$ python -q
>>> import numpy as np
>>> np.set_printoptions(precision=3, suppress=True, linewidth=100, sign=" ")
>>> data = np.loadtxt("mat.csv", delimiter=",")
>>> data
array([[ 1.,  0.,  1., -1., -2.,  2., -3.,  1.,  2.],
       [ 0.,  1.,  0.,  1., -1., -2.,  2., -3.,  1.],
       [ 1.,  0.,  1.,  0.,  1., -1., -2.,  2., -3.],
       [-1.,  1.,  0.,  1.,  0.,  1., -1., -2.,  2.],
       [-2., -1.,  1.,  0.,  1.,  0.,  1., -1., -2.],
       [ 2., -2., -1.,  1.,  0.,  1.,  0.,  1., -1.],
       [-3.,  2., -2., -1.,  1.,  0.,  1.,  0.,  1.],
       [ 1., -3.,  2., -2., -1.,  1.,  0.,  1.,  0.],
       [ 2.,  1., -3.,  2., -2., -1.,  1.,  0.,  1.]])
>>> x0 = np.array([1, 2, 2, -1, 0, 2, 0, -2, 2])
>>> target = data @ x0
>>> target
array([10.,  5., -9., 10., -4., -7.,  0.,  1., -4.])
>>> np.round(np.linalg.solve(data, target), 3) + 0
array([ 1.,  2.,  2., -1.,  0.,  2.,  0., -2.,  2.])
>>> np.round(np.linalg.solve(data, 3 * target), 3) + 0
array([ 3.,  6.,  6., -3.,  0.,  6.,  0., -6.,  6.])
>>> M2 = np.array([[5, 4, 4],
...     [2, 5, 4],
...     [4, 2, 3],
...     [5, 5, 3],
...     [3, 4, 1],
...     [0, 4, 4],
...     [0, 1, 4],
...     [1, 2, 4],
...     [1, 5, 3]])
>>> M2.T @ data.T
array([[  1.,   2.,  11.,   2.,  -8.,   7., -20.,  -5.,   5.],
       [ 10.,  -1.,  -7.,  15., -18.,   2.,  -1., -15.,  11.],
       [  8.,  -3.,  -5.,   1., -14.,   5.,  -5.,  -1.,  10.]])
>>> np.vstack([data, M2.T]).shape
(12, 9)
>>> np.einsum("ij,ij->i", data, data)
array([ 25.,  21.,  21.,  13.,  13.,  13.,  21.,  21.,  25.])
>>> data @ M2
array([[  1.,  10.,   8.],
       [  2.,  -1.,  -3.],
       [ 11.,  -7.,  -5.],
       [  2.,  15.,   1.],
       [ -8., -18., -14.],
       [  7.,   2.,   5.],
       [-20.,  -1.,  -5.],
       [ -5., -15.,  -1.],
       [  5.,  11.,  10.]])
